$ ipython --no-banner

In [1]: import numpy as np

In [2]: np.set_printoptions(precision=3, suppress=True, linewidth=100, floatmode="fixed")

In [3]: M = np.loadtxt("arr.csv", delimiter=",")

In [4]: print(M)
[[-2.980  3.000 -5.000 -1.000  3.000 -2.000 -2.000 -1.000  4.000  0.000 -4.000 -3.000  3.000
   5.000  4.000]
 [-1.000 -4.980  4.000 -5.000  4.000  4.000  2.000  5.000  4.000 -3.000 -5.000  3.000  3.000
   3.000  2.000]
 [ 4.000 -3.000  2.020  5.000  3.000  5.000  5.000 -2.000 -2.000  2.000  0.000 -3.000 -5.000
  -5.000  4.000]
 [ 3.000  1.000 -5.000 -1.980 -2.000 -2.000  4.000 -4.000  5.000  1.000 -3.000  1.000  1.000
  -5.000 -3.000]
 [ 1.000  0.000  2.000  4.000  5.020  1.000 -1.000  1.000 -3.000 -5.000 -5.000  3.000 -2.000
   4.000 -2.000]
 [ 4.000 -3.000  4.000 -4.000  0.000  3.020 -2.000 -2.000 -2.000 -2.000  4.000 -4.000  3.000
   2.000  5.000]
 [ 4.000 -3.000  5.000  5.000  1.000 -3.000  5.020 -1.000  4.000 -3.000 -1.000 -4.000 -1.000
   1.000 -5.000]
 [ 5.000 -2.000 -5.000  3.000  5.000  5.000 -5.000  1.020  2.000  2.000 -5.000 -1.000 -4.000
   2.000  5.000]
 [ 2.000 -5.000  5.000  2.000  4.000 -1.000  4.000 -1.000  3.020 -4.000 -5.000 -1.000  2.000
  -2.000 -3.000]
 [-1.000  0.000  2.000  2.000 -1.000  4.000 -4.000  2.000 -5.000 -0.980  5.000  1.000  0.000
   0.000  1.000]
 [ 5.000 -5.000  1.000  3.000  3.000  5.000  1.000  4.000 -5.000 -1.000  4.020 -5.000 -4.000
  -3.000 -5.000]
 [ 4.000  0.000  0.000  3.000 -1.000 -2.000  4.000  3.000 -1.000 -4.000 -3.000 -0.980 -1.000
   1.000  0.000]
 [ 3.000  1.000 -3.000 -1.000  1.000 -2.000  0.000  4.000  3.000  5.000 -5.000 -2.000 -3.980
  -2.000  4.000]
 [ 4.000 -2.000 -4.000  1.000 -3.000 -1.000 -2.000  1.000 -5.000 -5.000  2.000  1.000  4.000
   4.020  5.000]
 [-3.000  3.000 -5.000 -1.000  3.000 -2.000 -2.000 -1.000  4.000  0.000 -4.000 -3.000  3.000
   5.000  4.020]]

In [5]: print(round(float(np.abs(np.linalg.eigvals(M)).max()), 3))
16.292

In [6]: A = np.loadtxt("w.csv", delimiter=",")

In [7]: print(A)
[[-4.000 -1.000 -2.000  0.000 -1.000 -4.000 -1.000 -3.000  0.000 -5.000 -4.000 -1.000 -4.000
   0.000 -3.000]
 [12.000  3.000  6.000  0.000  3.000 12.000  3.000  9.000  0.000 15.000 12.000  3.000 12.000
   0.000  9.000]
 [ 8.000  2.000  4.000  0.000  2.000  8.000  2.000  6.000  0.000 10.000  8.000  2.000  8.000
   0.000  6.000]
 [12.000  3.000  6.000  0.000  3.000 12.000  3.000  9.000  0.000 15.000 12.000  3.000 12.000
   0.000  9.000]
 [ 8.000  2.000  4.000  0.000  2.000  8.000  2.000  6.000  0.000 10.000  8.000  2.000  8.000
   0.000  6.000]
 [ 4.000  1.000  2.000  0.000  1.000  4.000  1.000  3.000  0.000  5.000  4.000  1.000  4.000
   0.000  3.000]
 [ 8.000  2.000  4.000  0.000  2.000  8.000  2.000  6.000  0.000 10.000  8.000  2.000  8.000
   0.000  6.000]
 [-4.000 -1.000 -2.000  0.000 -1.000 -4.000 -1.000 -3.000  0.000 -5.000 -4.000 -1.000 -4.000
   0.000 -3.000]
 [12.000  3.000  6.000  0.000  3.000 12.000  3.000  9.000  0.000 15.000 12.000  3.000 12.000
   0.000  9.000]
 [ 0.000  0.000  0.000  0.000  0.000  0.000  0.000  0.000  0.000  0.000  0.000  0.000  0.000
   0.000  0.000]
 [20.000  5.000 10.000  0.000  5.000 20.000  5.000 15.000  0.000 25.000 20.000  5.000 20.000
   0.000 15.000]
 [12.000  3.000  6.000  0.000  3.000 12.000  3.000  9.000  0.000 15.000 12.000  3.000 12.000
   0.000  9.000]
 [ 0.000  0.000  0.000  0.000  0.000  0.000  0.000  0.000  0.000  0.000  0.000  0.000  0.000
   0.000  0.000]]

In [8]: # looks like rank 1

In [9]: left, sig, vt = np.linalg.svd(A)

In [10]: evecs = vt[:(sig > 1e-8).sum()]

In [11]: rng = np.random.default_rng(180)

In [12]: x = A[3] + 4 * A[5] + rng.integers(2) * np.eye(15)[0]

In [13]: print(x)
[28.000  7.000 14.000  0.000  7.000 28.000  7.000 21.000  0.000 35.000 28.000  7.000 28.000  0.000
 21.000]

In [14]: print(np.allclose(evecs.T @ evecs @ x, x))
True

In [15]: print(np.diag(evecs.T @ evecs))
[0.139 0.009 0.035 0.000 0.009 0.139 0.009 0.078 0.000 0.217 0.139 0.009 0.139 0.000 0.078]
